>>> import numpy as np
>>> np.set_printoptions(precision=4, suppress=True, linewidth=100, legacy="1.25")
>>> W0 = np.loadtxt("layer19.csv", delimiter=",")
>>> W0
array([[5., 1., 0., 0., 0., 0., 0., 0., 0.],
       [0., 5., 1., 0., 0., 0., 0., 0., 0.],
       [0., 0., 5., 1., 0., 0., 0., 0., 0.],
       [0., 0., 0., 5., 1., 0., 0., 0., 0.],
       [0., 0., 0., 0., 5., 1., 0., 0., 0.],
       [0., 0., 0., 0., 0., 5., 1., 0., 0.],
       [0., 0., 0., 0., 0., 0., 5., 1., 0.],
       [0., 0., 0., 0., 0., 0., 0., 5., 1.],
       [0., 0., 0., 0., 0., 0., 0., 0., 5.]])
>>> W0 @ W0
array([[25., 10.,  1.,  0.,  0.,  0.,  0.,  0.,  0.],
       [ 0., 25., 10.,  1.,  0.,  0.,  0.,  0.,  0.],
       [ 0.,  0., 25., 10.,  1.,  0.,  0.,  0.,  0.],
       [ 0.,  0.,  0., 25., 10.,  1.,  0.,  0.,  0.],
       [ 0.,  0.,  0.,  0., 25., 10.,  1.,  0.,  0.],
       [ 0.,  0.,  0.,  0.,  0., 25., 10.,  1.,  0.],
       [ 0.,  0.,  0.,  0.,  0.,  0., 25., 10.,  1.],
       [ 0.,  0.,  0.,  0.,  0.,  0.,  0., 25., 10.],
       [ 0.,  0.,  0.,  0.,  0.,  0.,  0.,  0., 25.]])
>>> [int(np.linalg.matrix_rank(np.linalg.matrix_power(W0, p))) for p in range(1, 10)]
[9, 9, 9, 9, 9, 9, 9, 9, 9]
>>> print(np.linalg.matrix_rank(W0 - W0[0, 0] * np.eye(9)))
8
>>> np.round(np.linalg.norm(W0[6] - W0[3]), 4)
7.2111
>>> print(np.linalg.norm(W0, axis=1))
[5.099 5.099 5.099 5.099 5.099 5.099 5.099 5.099 5.   ]
>>> print(np.linalg.norm(W0, axis=0))
[5.    5.099 5.099 5.099 5.099 5.099 5.099 5.099 5.099]
>>> np.round(np.linalg.norm(W0, "nuc"), 4)
45.4008
>>> np.linalg.norm(W0, axis=1).argmax()
0
>>> np.round(np.linalg.norm(W0) ** 2 / np.linalg.norm(W0, 2) ** 2, 4)
6.5645
>>> round(np.linalg.norm(W0[6], 1), 4), round(float(np.linalg.norm(W0[6], np.inf)), 4)
(6.0, 5.0)
>>> vec = np.array([5, -5, -3, -5, 4, 4, -2, -3, -1])
>>> h1 = np.maximum(W0 @ vec, 0)
>>> np.maximum(W0 @ vec, 0) - np.maximum(-W0 @ vec, 0)
array([ 20., -28., -20., -21.,  24.,  18., -13., -16.,  -5.])
>>> np.flatnonzero(h1 > 1e-9)
array([0, 4, 5])
>>> print(W0 * (h1 > 1e-9)[:, None])
[[5. 1. 0. 0. 0. 0. 0. 0. 0.]
 [0. 0. 0. 0. 0. 0. 0. 0. 0.]
 [0. 0. 0. 0. 0. 0. 0. 0. 0.]
 [0. 0. 0. 0. 0. 0. 0. 0. 0.]
 [0. 0. 0. 0. 5. 1. 0. 0. 0.]
 [0. 0. 0. 0. 0. 5. 1. 0. 0.]
 [0. 0. 0. 0. 0. 0. 0. 0. 0.]
 [0. 0. 0. 0. 0. 0. 0. 0. 0.]
 [0. 0. 0. 0. 0. 0. 0. 0. 0.]]
>>> U, sv, VT = np.linalg.svd(W0, full_matrices=False)
>>> np.round(VT @ VT.T, 4) + 0
array([[1., 0., 0., 0., 0., 0., 0., 0., 0.],
       [0., 1., 0., 0., 0., 0., 0., 0., 0.],
       [0., 0., 1., 0., 0., 0., 0., 0., 0.],
       [0., 0., 0., 1., 0., 0., 0., 0., 0.],
       [0., 0., 0., 0., 1., 0., 0., 0., 0.],
       [0., 0., 0., 0., 0., 1., 0., 0., 0.],
       [0., 0., 0., 0., 0., 0., 1., 0., 0.],
       [0., 0., 0., 0., 0., 0., 0., 1., 0.],
       [0., 0., 0., 0., 0., 0., 0., 0., 1.]])
>>> np.cumsum(sv ** 2) / np.sum(sv ** 2)
array([0.1523, 0.2984, 0.4347, 0.5588, 0.6695, 0.7671, 0.8528, 0.9293, 1.    ])
>>> np.round(U.T @ U, 4) + 0
array([[1., 0., 0., 0., 0., 0., 0., 0., 0.],
       [0., 1., 0., 0., 0., 0., 0., 0., 0.],
       [0., 0., 1., 0., 0., 0., 0., 0., 0.],
       [0., 0., 0., 1., 0., 0., 0., 0., 0.],
       [0., 0., 0., 0., 1., 0., 0., 0., 0.],
       [0., 0., 0., 0., 0., 1., 0., 0., 0.],
       [0., 0., 0., 0., 0., 0., 1., 0., 0.],
       [0., 0., 0., 0., 0., 0., 0., 1., 0.],
       [0., 0., 0., 0., 0., 0., 0., 0., 1.]])
>>> U.shape, sv.shape, VT.shape
((9, 9), (9,), (9, 9))
>>> rng = np.random.default_rng(72354)
>>> lab = rng.permutation(9)
>>> lab
array([1, 6, 3, 0, 7, 4, 2, 5, 8])
>>> M2 = W0[lab][:, lab]
>>> M2
array([[5., 0., 0., 0., 0., 0., 1., 0., 0.],
       [0., 5., 0., 0., 1., 0., 0., 0., 0.],
       [0., 0., 5., 0., 0., 1., 0., 0., 0.],
       [1., 0., 0., 5., 0., 0., 0., 0., 0.],
       [0., 0., 0., 0., 5., 0., 0., 0., 1.],
       [0., 0., 0., 0., 0., 5., 0., 1., 0.],
       [0., 0., 1., 0., 0., 0., 5., 0., 0.],
       [0., 1., 0., 0., 0., 0., 0., 5., 0.],
       [0., 0., 0., 0., 0., 0., 0., 0., 5.]])
>>> np.sort(np.abs(np.linalg.eigvals(M2)))
array([5., 5., 5., 5., 5., 5., 5., 5., 5.])
>>> lab = rng.integers(0, 2, 12)
>>> J = (lab[:, None] == lab) * -1 + np.eye(12)
>>> J
array([[ 0., -1.,  0.,  0., -1., -1., -1.,  0.,  0., -1.,  0.,  0.],
       [-1.,  0.,  0.,  0., -1., -1., -1.,  0.,  0., -1.,  0.,  0.],
       [ 0.,  0.,  0., -1.,  0.,  0.,  0., -1., -1.,  0., -1., -1.],
       [ 0.,  0., -1.,  0.,  0.,  0.,  0., -1., -1.,  0., -1., -1.],
       [-1., -1.,  0.,  0.,  0., -1., -1.,  0.,  0., -1.,  0.,  0.],
       [-1., -1.,  0.,  0., -1.,  0., -1.,  0.,  0., -1.,  0.,  0.],
       [-1., -1.,  0.,  0., -1., -1.,  0.,  0.,  0., -1.,  0.,  0.],
       [ 0.,  0., -1., -1.,  0.,  0.,  0.,  0., -1.,  0., -1., -1.],
       [ 0.,  0., -1., -1.,  0.,  0.,  0., -1.,  0.,  0., -1., -1.],
       [-1., -1.,  0.,  0., -1., -1., -1.,  0.,  0.,  0.,  0.,  0.],
       [ 0.,  0., -1., -1.,  0.,  0.,  0., -1., -1.,  0.,  0., -1.],
       [ 0.,  0., -1., -1.,  0.,  0.,  0., -1., -1.,  0., -1.,  0.]])
>>> vals, V = np.linalg.eigh(J)
>>> vec = np.array([-1, 4, -4, -1, -2, 3, -1, 0, -3, 0, 5, -5])
>>> np.round(V * np.abs(vals) @ V.T, 4) + 0
array([[1.6667, 0.6667, 0.    , 0.    , 0.6667, 0.6667, 0.6667, 0.    , 0.    , 0.6667, 0.    ,
        0.    ],
       [0.6667, 1.6667, 0.    , 0.    , 0.6667, 0.6667, 0.6667, 0.    , 0.    , 0.6667, 0.    ,
        0.    ],
       [0.    , 0.    , 1.6667, 0.6667, 0.    , 0.    , 0.    , 0.6667, 0.6667, 0.    , 0.6667,
        0.6667],
       [0.    , 0.    , 0.6667, 1.6667, 0.    , 0.    , 0.    , 0.6667, 0.6667, 0.    , 0.6667,
        0.6667],
       [0.6667, 0.6667, 0.    , 0.    , 1.6667, 0.6667, 0.6667, 0.    , 0.    , 0.6667, 0.    ,
        0.    ],
       [0.6667, 0.6667, 0.    , 0.    , 0.6667, 1.6667, 0.6667, 0.    , 0.    , 0.6667, 0.    ,
        0.    ],
       [0.6667, 0.6667, 0.    , 0.    , 0.6667, 0.6667, 1.6667, 0.    , 0.    , 0.6667, 0.    ,
        0.    ],
       [0.    , 0.    , 0.6667, 0.6667, 0.    , 0.    , 0.    , 1.6667, 0.6667, 0.    , 0.6667,
        0.6667],
       [0.    , 0.    , 0.6667, 0.6667, 0.    , 0.    , 0.    , 0.6667, 1.6667, 0.    , 0.6667,
        0.6667],
       [0.6667, 0.6667, 0.    , 0.    , 0.6667, 0.6667, 0.6667, 0.    , 0.    , 1.6667, 0.    ,
        0.    ],
       [0.    , 0.    , 0.6667, 0.6667, 0.    , 0.    , 0.    , 0.6667, 0.6667, 0.    , 1.6667,
        0.6667],
       [0.    , 0.    , 0.6667, 0.6667, 0.    , 0.    , 0.    , 0.6667, 0.6667, 0.    , 0.6667,
        1.6667]])
>>> np.abs(J).sum(axis=1).max(), np.round(np.abs(vals).max(), 4)
(5.0, 5.0)
>>> np.linalg.eigvalsh(J[1:, 1:])
array([-5., -4.,  1.,  1.,  1.,  1.,  1.,  1.,  1.,  1.,  1.])
>>> vec @ J @ vec
34.0
>>> print(np.round(V * np.maximum(vals, 0) @ V.T, 4) + 0)
[[ 0.8333 -0.1667  0.      0.     -0.1667 -0.1667 -0.1667  0.      0.     -0.1667  0.      0.    ]
 [-0.1667  0.8333  0.      0.     -0.1667 -0.1667 -0.1667  0.      0.     -0.1667  0.      0.    ]
 [ 0.      0.      0.8333 -0.1667  0.      0.      0.     -0.1667 -0.1667  0.     -0.1667 -0.1667]
 [ 0.      0.     -0.1667  0.8333  0.      0.      0.     -0.1667 -0.1667  0.     -0.1667 -0.1667]
 [-0.1667 -0.1667  0.      0.      0.8333 -0.1667 -0.1667  0.      0.     -0.1667  0.      0.    ]
 [-0.1667 -0.1667  0.      0.     -0.1667  0.8333 -0.1667  0.      0.     -0.1667  0.      0.    ]
 [-0.1667 -0.1667  0.      0.     -0.1667 -0.1667  0.8333  0.      0.     -0.1667  0.      0.    ]
 [ 0.      0.     -0.1667 -0.1667  0.      0.      0.      0.8333 -0.1667  0.     -0.1667 -0.1667]
 [ 0.      0.     -0.1667 -0.1667  0.      0.      0.     -0.1667  0.8333  0.     -0.1667 -0.1667]
 [-0.1667 -0.1667  0.      0.     -0.1667 -0.1667 -0.1667  0.      0.      0.8333  0.      0.    ]
 [ 0.      0.     -0.1667 -0.1667  0.      0.      0.     -0.1667 -0.1667  0.      0.8333 -0.1667]
 [ 0.      0.     -0.1667 -0.1667  0.      0.      0.     -0.1667 -0.1667  0.     -0.1667  0.8333]]
>>> np.sort(np.linalg.eigvals(J).real)
array([-5., -5.,  1.,  1.,  1.,  1.,  1.,  1.,  1.,  1.,  1.,  1.])
>>> round(float(np.linalg.det(J)), 4)
25.0
>>> [round(float(np.linalg.det(J[:i, :i])), 2) + 0 for i in range(1, 13)]
[0.0, -1.0, 0.0, 1.0, 2.0, 3.0, 4.0, 8.0, 12.0, 15.0, 20.0, 25.0]
>>> np.all(np.linalg.eigvalsh(J) > 0)
False
>>> arr = np.loadtxt("x.csv", delimiter=",")
>>> arr
array([[ 0.809 ,  0.3   ,  0.2   ],
       [-1.69  ,  2.5   , -0.4   ],
       [-0.0924,  1.6   ,  0.    ],
       [ 3.0868, -1.1   ,  0.8   ],
       [-7.5466, -0.2   , -1.8   ],
       [ 2.4487,  1.7   ,  0.6   ],
       [ 7.5747, -1.3   ,  1.8   ],
       [ 3.7902,  0.3   ,  0.8   ],
       [ 0.7119,  0.2   ,  0.2   ],
       [ 2.5376, -0.4   ,  0.7   ]])
>>> d = np.linalg.norm(arr[:, None] - arr[None], axis=-1)
>>> (d + 1e9 * np.eye(10)).round(6).argmin(axis=1)
array([8, 2, 0, 9, 1, 7, 7, 9, 0, 3])
>>> d.shape
(10, 10)
>>> np.flatnonzero(d[3] < d.mean() / 2)
array([3, 7, 9])
>>> print(np.unravel_index(d.round(6).argmax(), d.shape))
(4, 6)
>>> np.linalg.norm(arr - arr.mean(axis=0), axis=1)
array([0.3701, 3.6325, 1.7882, 2.4683, 8.9743, 1.8828, 6.7931, 2.6769, 0.487 , 1.6233])
>>> d[3]
array([ 2.7401,  6.1006,  4.247 ,  0.    , 10.9836,  2.8787,  4.6023,  1.5668,  2.7731,  0.8953])
>>> d[:5, :5]
array([[ 0.    ,  3.383 ,  1.5945,  2.7401,  8.6062],
       [ 3.383 ,  0.    ,  1.8768,  6.1006,  6.5992],
       [ 1.5945,  1.8768,  0.    ,  4.247 ,  7.8769],
       [ 2.7401,  6.1006,  4.247 ,  0.    , 10.9836],
       [ 8.6062,  6.5992,  7.8769, 10.9836,  0.    ]])
